In [1]: import numpy as np

In [2]: np.set_printoptions(precision=2, suppress=True, linewidth=100, legacy="1.25")

In [3]: feats = np.load("a.npy")

In [4]: print(feats)
[[0 0 0 0 0 1 0]
 [0 1 0 0 0 0 0]
 [0 0 0 1 0 0 0]
 [1 0 0 0 0 0 0]
 [0 0 0 0 0 0 1]
 [0 0 0 0 1 0 0]
 [0 0 1 0 0 0 0]]

In [5]: rng = np.random.default_rng(95)

In [6]: M2 = feats + rng.integers(-2, 3, (7, 1)) @ rng.integers(-2, 3, (1, 7))

In [7]: print(M2)
[[ 0  0  0  0  0  1  0]
 [ 0  1  0  0  0  0  0]
 [ 2  0  0  3  0  4  4]
 [-1  0  0 -2  0 -4 -4]
 [ 0  0  0  0  0  0  1]
 [ 1  0  0  1  1  2  2]
 [ 0  0  1  0  0  0  0]]

In [8]: print(M2 - feats)
[[ 0  0  0  0  0  0  0]
 [ 0  0  0  0  0  0  0]
 [ 2  0  0  2  0  4  4]
 [-2  0  0 -2  0 -4 -4]
 [ 0  0  0  0  0  0  0]
 [ 1  0  0  1  0  2  2]
 [ 0  0  0  0  0  0  0]]

In [9]: print(feats @ feats.T)
[[1 0 0 0 0 0 0]
 [0 1 0 0 0 0 0]
 [0 0 1 0 0 0 0]
 [0 0 0 1 0 0 0]
 [0 0 0 0 1 0 0]
 [0 0 0 0 0 1 0]
 [0 0 0 0 0 0 1]]

In [10]: print(np.linalg.svd(feats, compute_uv=False))
[1. 1. 1. 1. 1. 1. 1.]

In [11]: print(np.linalg.pinv(feats))
[[0. 0. 0. 1. 0. 0. 0.]
 [0. 1. 0. 0. 0. 0. 0.]
 [0. 0. 0. 0. 0. 0. 1.]
 [0. 0. 1. 0. 0. 0. 0.]
 [0. 0. 0. 0. 0. 1. 0.]
 [1. 0. 0. 0. 0. 0. 0.]
 [0. 0. 0. 0. 1. 0. 0.]]

In [12]: print(np.linalg.norm(feats, axis=1).argmax())
0

In [13]: print(np.round(np.linalg.norm(feats, "nuc"), 2))
7.0

In [14]: print(feats[4] @ feats[6])
0

In [15]: print(round(np.linalg.norm(feats) ** 2 / np.linalg.norm(feats, 2) ** 2, 2))
7.0

In [16]: sigma = 10 * 0.7 ** np.arange(9)

In [17]: mat = rng.normal(size=(29, 9)) * rng.permutation(sigma)

In [18]: print(mat.round(2) + 0)
[[  0.15   2.75 -10.78   0.03  -0.07  -6.51   7.72   0.93   0.71]
 [  0.55  -3.54   3.69  -0.73   0.76  -0.31   3.08   0.4   -5.9 ]
 [ -0.78  -1.74   4.23  -0.43  -0.5   -2.08  -3.76  -0.08   3.01]
 [ -0.44   4.06  -8.93  -0.28  -0.74   2.41   0.26   3.83  -5.72]
 [  0.97  -1.14 -17.49   0.49  -0.52  -4.06  11.55   2.     3.6 ]
 [  0.89   2.46   7.3   -0.85   0.59  -0.12  -3.11  -0.65   1.68]
 [  0.26   9.56   1.17  -1.73  -0.67  -0.9   -3.18   1.22   1.36]
 [  0.71  -2.56  -0.7    0.77   1.18   1.49   7.17   3.1   -0.24]
 [ -0.55  10.45  10.97   0.1   -1.09   5.17 -10.11   1.74   3.66]
 [  0.95  -3.43   5.36   0.61   0.78   1.89  -0.39  -0.65   3.06]
 [ -1.09   9.47  -3.07  -0.66   0.65  -2.26 -11.65   2.07   5.59]
 [ -0.02   9.4   -6.06  -1.18  -0.53  -0.63   8.72   2.32  -0.25]
 [  0.6   12.87   6.16   2.6    0.79  -0.74  -4.58  -0.7   -0.81]
 [ -0.27   3.75  -9.8   -1.59   0.28  -2.1   -9.15  -1.63  -2.03]
 [ -0.06   0.92 -13.57   0.76  -0.31  -1.63  -4.86  -0.96  -6.81]
 [ -0.16  -8.89  -5.93   0.    -0.46  -0.41 -15.05   1.82  -1.18]
 [  0.61  -2.57  -8.59  -3.74   0.52  -2.4   10.88   0.71  -2.68]
 [  0.7    5.77   1.46  -0.76  -0.53   0.84   6.61   1.46   6.68]
 [ -0.9   -0.11   7.3    0.09  -0.93   0.49   8.45  -2.36   1.21]
 [ -0.64   4.25  14.37   0.82   0.62   3.62   5.91  -1.22  -1.81]
 [  1.35   7.37  18.71   0.     0.96   0.51  -5.2   -0.91  -3.83]
 [  0.41  -6.43  -3.34  -0.69   0.48  -1.07   4.91  -0.19  -1.24]
 [  0.54   3.5  -17.73  -1.29   0.93  -1.12   4.48   0.23   1.83]
 [  0.1    4.61  12.28   0.92  -0.24  -2.63  -4.2   -1.15   0.57]
 [  0.73  -0.76   3.74  -0.72  -2.02  -0.43   3.49  -2.46   3.  ]
 [  0.2   -4.18   7.24  -1.99   0.36  -2.37  -0.42  -1.09   5.34]
 [  0.67  -0.25  -2.51  -0.23   0.73  -3.79  -9.59  -2.54  -2.85]
 [ -0.58  -4.45 -23.14   0.97  -0.09   0.45  -2.21  -0.53  -6.54]
 [  0.48  -0.06   3.69   0.83  -1.4   -0.02  -1.24  -3.21   0.46]]

In [19]: blk = np.stack([feats, -1 * feats, feats[::-1]])

In [20]: print(np.linalg.norm(blk, axis=(1, 2)))
[2.65 2.65 2.65]

In [21]: print(blk.sum(axis=0))
[[0 0 1 0 0 0 0]
 [0 0 0 0 1 0 0]
 [0 0 0 0 0 0 1]
 [1 0 0 0 0 0 0]
 [0 0 0 1 0 0 0]
 [0 1 0 0 0 0 0]
 [0 0 0 0 0 1 0]]

In [22]: X = rng.normal(size=(43, 3))

In [23]: X = 5 * X / np.linalg.norm(X, axis=1, keepdims=True)

In [24]: print(X)
[[-2.47  1.15  4.19]
 [-4.75 -1.47 -0.5 ]
 [-3.5  -3.54 -0.41]
 [ 3.42 -1.97  3.07]
 [ 4.52 -0.38  2.11]
 [ 1.25  4.82 -0.43]
 [-4.75 -1.51  0.41]
 [-4.05 -2.52 -1.5 ]
 [ 4.49  1.83 -1.23]
 [ 0.11 -1.18 -4.86]
 [-4.11 -1.    2.67]
 [ 1.93  4.1  -2.11]
 [-1.81  3.36  3.22]
 [-1.42 -4.65  1.16]
 [ 0.07 -0.76  4.94]
 [ 1.02  2.42  4.25]
 [-2.03 -0.42 -4.55]
 [-2.96 -2.02  3.48]
 [-4.01 -2.65  1.38]
 [ 3.14  1.75 -3.47]
 [ 1.8   3.72  2.82]
 [-0.36 -0.75  4.93]
 [ 1.73 -1.61 -4.4 ]
 [ 0.15 -1.2  -4.85]
 [-0.59 -4.76 -1.42]
 [ 2.4  -3.83  2.13]
 [ 3.57  2.91 -1.95]
 [-2.55 -2.21  3.69]
 [-3.84  0.64 -3.14]
 [ 1.19 -0.9  -4.77]
 [ 2.72 -1.76  3.81]
 [ 0.19 -1.74  4.68]
 [-4.08  2.52  1.41]
 [ 1.42 -1.81 -4.44]
 [ 3.81 -3.2  -0.53]
 [-4.69  0.23  1.71]
 [ 1.9   4.63  0.03]
 [-0.1  -2.65 -4.24]
 [-3.59 -1.72  3.03]
 [ 1.27  4.11 -2.55]
 [-1.71  4.41  1.63]
 [ 2.79  3.26 -2.57]
 [-1.74  0.5   4.66]]

In [25]: M2 = X / np.sqrt((X ** 2).mean(axis=1, keepdims=True))

In [26]: print(np.linalg.matrix_rank(X - X.mean(axis=1, keepdims=True)))
2

In [27]: print(np.linalg.matrix_rank(M2) == np.linalg.matrix_rank(X))
True
